In [1]: import numpy as np

In [2]: np.set_printoptions(suppress=True, linewidth=140)

In [3]: rnd = lambda a: np.round(a, 4) + 0

In [4]: M = np.loadtxt("w.csv", delimiter=",")

In [5]: print(M)
[[13.3464  3.1033 15.4265 -1.0477  5.5279 11.2273]
 [14.6544  3.0357 12.9175  2.2131  1.8797  9.7797]
 [14.3263  4.6323 13.0561 -1.0357  5.5127 10.278 ]
 [16.3909  4.9157 15.7109  0.7241  5.1043 10.0128]
 [14.6278  5.2996 15.3788 -2.0712  4.584  10.3142]
 [16.8023  2.9029 15.5227  0.2391  5.1016 10.6532]
 [15.4914  5.0583 15.6769 -0.8493  4.095  11.1181]
 [15.9057  4.4962 15.055   2.3381  4.1766 10.7469]
 [14.9864  3.5461 15.6002  0.3593  4.7173 12.5915]
 [15.6472  4.9286 14.6007  2.1043  4.567  10.1087]
 [17.3389  3.6513 15.2107  0.2343  4.9985 11.0831]
 [15.5162  4.4339 16.2811  0.4747  5.2539  9.1287]
 [14.103   4.4307 14.8293 -0.3432  4.743  10.2463]
 [15.0361  5.6175 16.0091  1.1394  4.2144 10.3739]
 [15.6142  4.9867 14.8627  0.3857  6.3991  9.1543]
 [14.4657  4.9032 13.4749  0.0016  5.4886 12.6878]
 [15.6784  4.4532 13.7461  0.5775  4.9084 10.4136]
 [13.4681  4.2878 14.8724 -0.6051  5.4932 10.0031]
 [15.2864  4.5674 15.188   1.1278  5.3902  9.2486]
 [15.9009  5.4768 13.6298 -0.2411  4.9611  8.3553]
 [16.4197  4.9594 15.8633 -0.8206  4.5164 10.4054]
 [12.6481  5.65   16.3709 -0.4283  5.1311 10.3818]
 [12.4931  6.4917 15.1021  0.1458  4.9804  9.0131]
 [14.9377  4.8082 15.966  -0.944   6.466   9.4222]
 [14.6503  4.5884 14.5511 -0.1918  4.2829 10.8838]
 [16.2184  7.1795 12.7378  0.992   5.0935 10.8496]
 [14.1841  5.3482 16.3625 -0.2571  5.0506 10.1242]]

In [6]: q, r_ = np.linalg.qr(M)

In [7]: print(q.shape, r_.shape)
(27, 6) (6, 6)

In [8]: print(rnd(q.T @ q))
[[1. 0. 0. 0. 0. 0.]
 [0. 1. 0. 0. 0. 0.]
 [0. 0. 1. 0. 0. 0.]
 [0. 0. 0. 1. 0. 0.]
 [0. 0. 0. 0. 1. 0.]
 [0. 0. 0. 0. 0. 1.]]

In [9]: print([round(float(x), 4) for x in np.linalg.svd(M, compute_uv=False)[:3]])
[127.7221, 7.0554, 5.5431]

In [10]: print(rnd(np.abs(np.linalg.svd(M)[2][-1])))
[0.2135 0.1985 0.069  0.5155 0.7943 0.1163]
